% python3 -q
>>> import numpy as np
>>> import numpy.linalg as la
>>> np.set_printoptions(precision=2, suppress=True, linewidth=120)
>>> rnd = lambda a: np.round(a, 2) + 0
>>> mat = np.load("a.npy")
>>> print(mat)
[[ -0.3  -1.6  -0.3  -1.    0.4  -0.1  -0.2  -0.6]
 [ -1.2   0.6   0.6 -16.   -0.5   1.   -2.3   2. ]
 [ -0.7  -0.6   0.1 -11.   -0.4  -0.6   0.2   2.2]
 [ -0.3  -1.4  -1.2  -5.    0.5  -0.1   0.3   0.1]
 [ -2.6  -1.1  -2.4 -10.    0.6  -0.8   1.4   2. ]
 [  0.2   0.7   0.6   0.    0.3  -2.4   0.   -0.8]
 [ -0.1   1.8  -0.3   1.   -0.3  -2.   -1.7   0.4]
 [ -0.4  -1.8  -0.5  11.    1.3   1.1  -0.7  -0.5]
 [  2.    0.1   0.   12.    0.    0.1   1.    0.7]
 [  1.6   0.1   0.7   1.   -0.2   1.1   0.   -1.5]
 [ -0.1   0.5   0.5  15.    1.4  -0.7   1.9   0.8]]
>>> f, v = mat[10], mat[5]
>>> print(f @ f)
232.21
>>> print(rnd(f @ v))
2.09
>>> pr = (f @ v) / (f @ f) * f
>>> print(rnd((v - pr) @ f))
0.0
>>> print(rnd(la.norm(f + v) ** 2 + la.norm(f - v) ** 2))
479.18
>>> print(rnd(pr))
[ 0.    0.    0.    0.14  0.01 -0.01  0.02  0.01]
>>> B = mat / la.norm(mat, axis=1)
Traceback (most recent call last):
  File "<python-input-13>", line 1, in <module>
    B = mat / la.norm(mat, axis=1)
        ~~~~^~~~~~~~~~~~~~~~~~~~~~
ValueError: operands could not be broadcast together with shapes (11,8) (11,) 
>>> B = mat / la.norm(mat, axis=1, keepdims=True)
>>> C2 = B @ B.T
>>> print(rnd(la.norm(B, axis=1)))
[1. 1. 1. 1. 1. 1. 1. 1. 1. 1. 1.]
>>> print((np.abs(C2) > 0.9).astype(int))
[[1 0 0 0 0 0 0 0 0 0 0]
 [0 1 1 0 0 0 0 1 1 0 1]
 [0 1 1 1 1 0 0 1 1 0 1]
 [0 0 1 1 1 0 0 0 1 0 1]
 [0 0 1 1 1 0 0 0 1 0 0]
 [0 0 0 0 0 1 0 0 0 0 0]
 [0 0 0 0 0 0 1 0 0 0 0]
 [0 1 1 0 0 0 0 1 1 0 1]
 [0 1 1 1 1 0 0 1 1 0 1]
 [0 0 0 0 0 0 0 0 0 1 0]
 [0 1 1 1 0 0 0 1 1 0 1]]
>>> print((C2 - 2 * np.eye(11)).round(6).argmax(axis=1))
[ 3  2  1  4  3  6  5 10 10  8  8]
>>> B = np.c_[mat[:, :1] @ np.array([[-5]]), np.array([3, 2, 2, -2, -3, -3, 3, -2, -1, 0, -2])]
>>> print(B)
[[  1.5   3. ]
 [  6.    2. ]
 [  3.5   2. ]
 [  1.5  -2. ]
 [ 13.   -3. ]
 [ -1.   -3. ]
 [  0.5   3. ]
 [  2.   -2. ]
 [-10.   -1. ]
 [ -8.    0. ]
 [  0.5  -2. ]]
>>> print(la.matrix_rank(np.c_[mat, B]))
9
>>> vec = np.array([0, 1, 0, 0, 1, 1, 1, 1])
>>> rhs = mat @ vec
>>> print(rnd(la.lstsq(mat, rhs)[0]))
[0. 1. 0. 0. 1. 1. 1. 1.]
>>> print(rnd(la.solve(mat.T @ mat, mat.T @ rhs)))
[0. 1. 0. 0. 1. 1. 1. 1.]
>>> rng = np.random.default_rng(730)
>>> rhs = rhs + 0.05 * rng.normal(size=11)
>>> print(rnd(rhs))
[-1.99  0.77  0.82 -0.65  2.13 -2.17 -1.75 -0.71  1.99 -0.55  3.96]
>>> b, *_ = la.lstsq(mat, rhs)
>>> print(b.round())
[-0.  1.  0.  0.  1.  1.  1.  1.]
>>> print(rnd(b))
[0.   0.97 0.01 0.   0.94 0.96 1.01 1.02]
>>> E = np.load("run17.npy")
>>> print(E)
[[1 0 0 0 0 0 0 0 0 0 0 0]
 [2 1 0 0 0 0 0 0 0 0 0 0]
 [4 3 5 0 0 0 0 0 0 0 0 0]
 [4 4 3 1 0 0 0 0 0 0 0 0]
 [0 1 4 4 1 0 0 0 0 0 0 0]
 [0 4 2 0 1 1 0 0 0 0 0 0]
 [0 3 0 3 4 5 5 0 0 0 0 0]
 [1 0 2 2 1 2 0 0 0 0 0 0]
 [5 5 1 5 5 5 3 3 2 0 0 0]
 [5 5 2 2 2 1 5 4 5 2 0 0]
 [3 0 3 2 0 1 2 1 2 5 0 0]
 [2 1 2 4 2 0 5 3 5 1 5 4]]
>>> print(la.matrix_rank(E - E[0, 0] * np.eye(12)))
11
>>> cent = np.array([[2, 1, 2, 1, 1, 1, 2, 1, 2, 1, 0, 2, 1, 2, 2]])
>>> m1 = rng.normal(size=(23, 1)) @ cent + np.array([-2, -2, 0, 2, 0, 1, 0, 2, -2, -2, -2, -2, 0, 1, 1])
>>> print(rnd(m1))
[[ 2.04  0.02  4.04  4.02  2.02  3.02  4.04  4.02  2.04  0.02 -2.    2.04  2.02  5.04  5.04]
 [-1.77 -1.88  0.23  2.12  0.12  1.12  0.23  2.12 -1.77 -1.88 -2.   -1.77  0.12  1.23  1.23]
 [-2.45 -2.23 -0.45  1.77 -0.23  0.77 -0.45  1.77 -2.45 -2.23 -2.   -2.45 -0.23  0.55  0.55]
 [-1.82 -1.91  0.18  2.09  0.09  1.09  0.18  2.09 -1.82 -1.91 -2.   -1.82  0.09  1.18  1.18]
 [-1.39 -1.7   0.61  2.3   0.3   1.3   0.61  2.3  -1.39 -1.7  -2.   -1.39  0.3   1.61  1.61]
 [ 1.38 -0.31  3.38  3.69  1.69  2.69  3.38  3.69  1.38 -0.31 -2.    1.38  1.69  4.38  4.38]
 [-4.54 -3.27 -2.54  0.73 -1.27 -0.27 -2.54  0.73 -4.54 -3.27 -2.   -4.54 -1.27 -1.54 -1.54]
 [-0.16 -1.08  1.84  2.92  0.92  1.92  1.84  2.92 -0.16 -1.08 -2.   -0.16  0.92  2.84  2.84]
 [-2.42 -2.21 -0.42  1.79 -0.21  0.79 -0.42  1.79 -2.42 -2.21 -2.   -2.42 -0.21  0.58  0.58]
 [-5.83 -3.91 -3.83  0.09 -1.91 -0.91 -3.83  0.09 -5.83 -3.91 -2.   -5.83 -1.91 -2.83 -2.83]
 [-2.21 -2.1  -0.21  1.9  -0.1   0.9  -0.21  1.9  -2.21 -2.1  -2.   -2.21 -0.1   0.79  0.79]
 [-0.88 -1.44  1.12  2.56  0.56  1.56  1.12  2.56 -0.88 -1.44 -2.   -0.88  0.56  2.12  2.12]
 [-2.3  -2.15 -0.3   1.85 -0.15  0.85 -0.3   1.85 -2.3  -2.15 -2.   -2.3  -0.15  0.7   0.7 ]
 [-1.95 -1.98  0.05  2.02  0.02  1.02  0.05  2.02 -1.95 -1.98 -2.   -1.95  0.02  1.05  1.05]
 [-0.31 -1.16  1.69  2.84  0.84  1.84  1.69  2.84 -0.31 -1.16 -2.   -0.31  0.84  2.69  2.69]
 [-0.6  -1.3   1.4   2.7   0.7   1.7   1.4   2.7  -0.6  -1.3  -2.   -0.6   0.7   2.4   2.4 ]
 [-2.79 -2.39 -0.79  1.61 -0.39  0.61 -0.79  1.61 -2.79 -2.39 -2.   -2.79 -0.39  0.21  0.21]
 [-3.51 -2.76 -1.51  1.24 -0.76  0.24 -1.51  1.24 -3.51 -2.76 -2.   -3.51 -0.76 -0.51 -0.51]
 [-4.31 -3.16 -2.31  0.84 -1.16 -0.16 -2.31  0.84 -4.31 -3.16 -2.   -4.31 -1.16 -1.31 -1.31]
 [-3.71 -2.86 -1.71  1.14 -0.86  0.14 -1.71  1.14 -3.71 -2.86 -2.   -3.71 -0.86 -0.71 -0.71]
 [-1.33 -1.67  0.67  2.33  0.33  1.33  0.67  2.33 -1.33 -1.67 -2.   -1.33  0.33  1.67  1.67]
 [-6.72 -4.36 -4.72 -0.36 -2.36 -1.36 -4.72 -0.36 -6.72 -4.36 -2.   -6.72 -2.36 -3.72 -3.72]
 [ 0.42 -0.79  2.42  3.21  1.21  2.21  2.42  3.21  0.42 -0.79 -2.    0.42  1.21  3.42  3.42]]
>>> # null space of dimension 13
>>> B = m1 + rng.integers(-2, 3, (23, 2)) @ rng.integers(-2, 3, (2, 15))
>>> print(rnd(B))
[[  1.04   0.02   1.04   4.02   1.02   4.02   4.04   3.02   0.04  -3.98  -1.     6.04  -0.98   4.04   5.04]
 [  4.23  -1.88  -1.77  -1.88   6.12  -0.88   8.23   0.12   2.23  -1.88  -8.    -1.77  -1.88  -4.77  -6.77]
 [ -1.45  -2.23   2.55   1.77   0.77  -0.23  -0.45   2.77  -0.45   1.77  -3.    -6.45   2.77   1.55   0.55]
 [ -5.82  -1.91  -1.82   4.09  -3.91   3.09  -3.82   2.09  -5.82  -5.91   2.     2.18  -1.91   3.18   5.18]
 [ -0.39  -1.7   -1.39   1.3    1.3    1.3    2.61   1.3   -1.39  -3.7   -3.     0.61  -1.7   -0.39  -0.39]
 [  5.38  -0.31   0.38   0.69   5.69   1.69   9.38   1.69   3.38  -2.31  -6.     3.38  -1.31  -0.62  -1.62]
 [ -6.54  -3.27   1.46   2.73  -3.27  -0.27  -6.54   2.73  -4.54   0.73   0.    -8.54   2.73   2.46   2.46]
 [ -3.16  -1.08  -2.16   3.92  -2.08   3.92  -0.16   1.92  -4.16  -7.08   1.     5.84  -3.08   2.84   4.84]
 [ -5.42  -2.21   0.58   3.79  -3.21   1.79  -4.42   2.79  -4.42  -2.21   1.    -2.42   0.79   3.58   4.58]
 [ -7.83  -3.91  -4.83   1.09  -3.91   0.09  -5.83   0.09  -7.83  -5.91   0.    -3.83  -2.91  -1.83  -0.83]
 [ -2.21  -2.1   -5.21   0.9   -0.1    1.9    1.79  -0.1   -4.21  -8.1   -2.     3.79  -5.1   -2.21  -1.21]
 [ -3.88  -1.44  -2.88   3.56  -2.44   3.56  -0.88   1.56  -4.88  -7.44   1.     5.12  -3.44   2.12   4.12]
 [ -4.3   -2.15  -6.3    1.85  -2.15   2.85  -0.3   -0.15  -6.3  -10.15   0.     5.7   -6.15  -1.3    0.7 ]
 [ -3.95  -1.98  -0.95   3.02  -1.98   2.02  -1.95   2.02  -3.95  -3.98   0.     0.05  -0.98   2.05   3.05]
 [  2.69  -1.16   5.69   1.84   3.84  -0.16   3.69   3.84   3.69   4.84  -5.    -6.31   4.84   2.69   0.69]
 [ -2.6   -1.3    5.4    4.7   -1.3    1.7   -2.6    4.7   -0.6    2.7    0.    -4.6    4.7    6.4    6.4 ]
 [ -4.79  -2.39  -1.79   2.61  -2.39   1.61  -2.79   1.61  -4.79  -4.39   0.    -0.79  -1.39   1.21   2.21]
 [  1.49  -2.76  -1.51  -1.76   4.24  -1.76   4.49   0.24   0.49  -0.76  -7.    -5.51  -0.76  -4.51  -6.51]
 [ -3.31  -3.16  -4.31  -0.16  -0.16  -0.16  -0.31  -0.16  -4.31  -5.16  -3.    -2.31  -3.16  -3.31  -3.31]
 [  2.29  -2.86  -3.71  -2.86   5.14  -1.86   6.29  -0.86   0.29  -2.86  -8.    -3.71  -2.86  -6.71  -8.71]
 [ -3.33  -1.67  -5.33   2.33  -1.67   3.33   0.67   0.33  -5.33  -9.67   0.     6.67  -5.67  -0.33   1.67]
 [ -5.72  -4.36  -1.72  -0.36  -1.36  -2.36  -4.72   0.64  -4.72  -0.36  -3.   -10.72   0.64  -2.72  -3.72]
 [  2.42  -0.79   8.42   3.21   3.21   0.21   2.42   5.21   4.42   7.21  -4.    -7.58   7.21   5.42   3.42]]
>>> print(la.matrix_rank(B - m1, tol=1e-8))
2
>>> print(np.abs(B - m1).sum(axis=1))
[22. 56. 22. 42. 19. 47. 38. 41. 28. 21. 35. 41. 44. 21. 41. 38. 21. 45. 19. 56. 44. 22. 44.]
